% ipython --no-banner

In [1]: import numpy as np

In [2]: import numpy.linalg as la

In [3]: np.set_printoptions(suppress=True, linewidth=140)

In [4]: tidy = lambda a: np.round(a, 4) + 0

In [5]: W0 = np.loadtxt("case19.csv", delimiter=",")

In [6]: W0
Out[6]: 
array([[-1.25, -3.24,  1.38,  0.09, -0.82],
       [-0.6 ,  0.48, -0.03, -0.12,  0.  ],
       [-0.11,  0.72,  0.52, -0.69, -0.82],
       [-1.02, -1.41, -0.08,  0.63,  0.57],
       [ 0.42,  0.36, -0.11, -0.06,  0.  ],
       [ 0.4 , -0.87,  0.32,  0.03, -0.25],
       [ 0.64, -0.39,  0.96, -0.69, -1.21]])

In [7]: print(la.lstsq(W0[:-1].T, W0[-1])[2])
3

In [8]: np.unique(W0.round(6), axis=0).shape
Out[8]: (7, 5)

In [9]: Uu, sigma, Vh = la.svd(W0)

In [10]: np.argmax(sigma[:-1] / (sigma[1:] + 1e-6)) + 1
Out[10]: np.int64(3)

In [11]: tidy(sigma)
Out[11]: array([4.2564, 2.4708, 1.2502, 0.    , 0.    ])

In [12]: out = Uu[:, :3] @ np.diag(sigma[:3]) @ Vh[:3]

In [13]: tidy(la.norm(W0 - out) / la.norm(W0))
Out[13]: np.float64(0.0)

In [14]: tidy(la.norm(W0 - out, 2)), tidy(sigma[3])
Out[14]: (np.float64(0.0), np.float64(0.0))

In [15]: tidy(la.norm(W0, 2) / la.norm(W0))
Out[15]: np.float64(0.8382)

In [16]: [round(float(x), 4) for x in la.svd(W0, compute_uv=False)[:3]]
Out[16]: [4.2564, 2.4708, 1.2502]

In [17]: arr = np.load("data.npy")

In [18]: arr
Out[18]: 
array([[  8.1882,  -2.1481, -15.8897,   6.1559,  -0.566 ,   5.8952,  -1.699 ],
       [ -6.1494,  -3.1475,   6.2138,   3.1986,  -3.7219,  13.1431, -10.8094],
       [  4.4325, -11.5842,   8.5047,  -5.1928,  -2.6867,  -6.0668,  10.141 ],
       [  2.4591,  18.4293,   4.7191,  -2.4598,   1.4717,   4.8804,  -0.0927],
       [  3.9518,  -0.8929,   4.8103, -16.3386,  -6.5099,  -3.2949,   6.3454],
       [-11.9046,  -4.7554,  -2.533 ,  -6.9746, -12.6063,   3.7837,  -2.7147],
       [ 10.0813,  -6.2479,  -5.0703,   7.2309,   9.5768,   6.8476,  -6.537 ],
       [ 12.8758,   2.2886,   9.6238,  -0.9066,  11.4335,  -0.3094,   2.1719],
       [  0.412 ,   8.6026,  -3.7333,  15.1029,   0.608 ,  -8.3629,   3.6717],
       [ -6.9865,  -5.6024,  -3.4013,  13.8734,  -6.4937,  -7.3706,   4.3893],
       [ -2.8402,   9.0152,  -0.4056, -10.9843, -11.9023,   6.9357,  -0.2711],
       [  8.6912,   4.8728,  -4.2043,   1.8163,   6.5705, -10.656 , -11.0915],
       [ -9.9924,  -2.6165,  10.6842,   8.8706,   7.148 ,   0.6352,  -6.9976],
       [ -0.7456,   9.8305,  11.6634,  -2.7569,  -4.5114, -11.6629,  -1.6715],
       [  0.5677,   9.1493,   6.486 ,   6.6962, -10.2343,  -8.4916,  -7.2259],
       [ -3.0532,  -8.8869, -10.4511,   3.2957,   0.1623,  -0.1013,  13.8411],
       [ -9.6506,  -2.2083,  13.6768,  -5.335 ,  -0.143 ,   9.2565,  -0.8773],
       [  5.7951,  -6.5651,  -1.7088,   4.8482,   3.8964,  13.7776,  -9.5858],
       [  7.0869,  -0.1864,  -9.622 ,   2.7445, -10.8172, -11.078 ,   3.1451]])

In [19]: C2 = np.cov(arr, rowvar=False)

In [20]: tidy(np.polyfit(arr[:, 3], arr[:, 6], 1))
Out[20]: array([-0.1768, -0.6222])

In [21]: tidy(np.corrcoef(arr[:, 3], arr[:, 6])[0, 1])
Out[21]: np.float64(-0.2063)

In [22]: print(tidy(arr.std(axis=0)))
[7.1292 7.5317 8.0826 7.8415 7.0256 8.0548 6.7213]

In [23]: np.median(arr, axis=0)
Out[23]: array([ 0.5677, -2.1481, -0.4056,  2.7445, -0.566 , -0.1013, -0.8773])

In [24]: np.argwhere(np.triu(np.abs(np.corrcoef(arr.T)) > 0.8, 1))
Out[24]: array([], shape=(0, 2), dtype=int64)

In [25]: print(tidy(la.eigvalsh(C2)[::-1]))
[103.1704  90.5005  78.8232  59.6784  50.7919  23.4924   9.2035]
